$ ipython --no-banner

In [1]: import numpy as np

In [2]: np.set_printoptions(precision=2, suppress=True, linewidth=160, legacy="1.25")

In [3]: K = np.vander(np.arange(6) - 4, 4, increasing=True)

In [4]: K
Out[4]: 
array([[  1,  -4,  16, -64],
       [  1,  -3,   9, -27],
       [  1,  -2,   4,  -8],
       [  1,  -1,   1,  -1],
       [  1,   0,   0,   0],
       [  1,   1,   1,   1]])

In [5]: rng = np.random.default_rng(90)

In [6]: z = rng.permutation(4)

In [7]: B = K[:, z] * rng.choice([-1, 1], 4)

In [8]: B
Out[8]: 
array([[ -4, -16, -64,  -1],
       [ -3,  -9, -27,  -1],
       [ -2,  -4,  -8,  -1],
       [ -1,  -1,  -1,  -1],
       [  0,   0,   0,  -1],
       [  1,  -1,   1,  -1]])

In [9]: left, _, vt = np.linalg.svd(K.T @ B)

In [10]: np.round(np.linalg.lstsq(K, B)[0], 2) + 0
Out[10]: 
array([[ 0.,  0.,  0., -1.],
       [ 1.,  0.,  0.,  0.],
       [ 0., -1.,  0.,  0.],
       [ 0.,  0.,  1.,  0.]])

In [11]: z
Out[11]: array([1, 2, 3, 0])

In [12]: left, sig, vt = np.linalg.svd(K)

In [13]: sig
Out[13]: array([72.56,  3.77,  1.71,  1.07])

In [14]: np.argmax(sig[:-1] / (sig[1:] + 1e-6)) + 1
Out[14]: 1

In [15]: B = left[:, :1] @ np.diag(sig[:1]) @ vt[:1]

In [16]: np.linalg.matrix_rank(B)
Out[16]: 1

In [17]: round(float(np.linalg.norm(K - B) / np.linalg.norm(K)), 2)
Out[17]: 0.06

In [18]: print(np.linalg.matrix_rank(K, rtol=0.05))
2
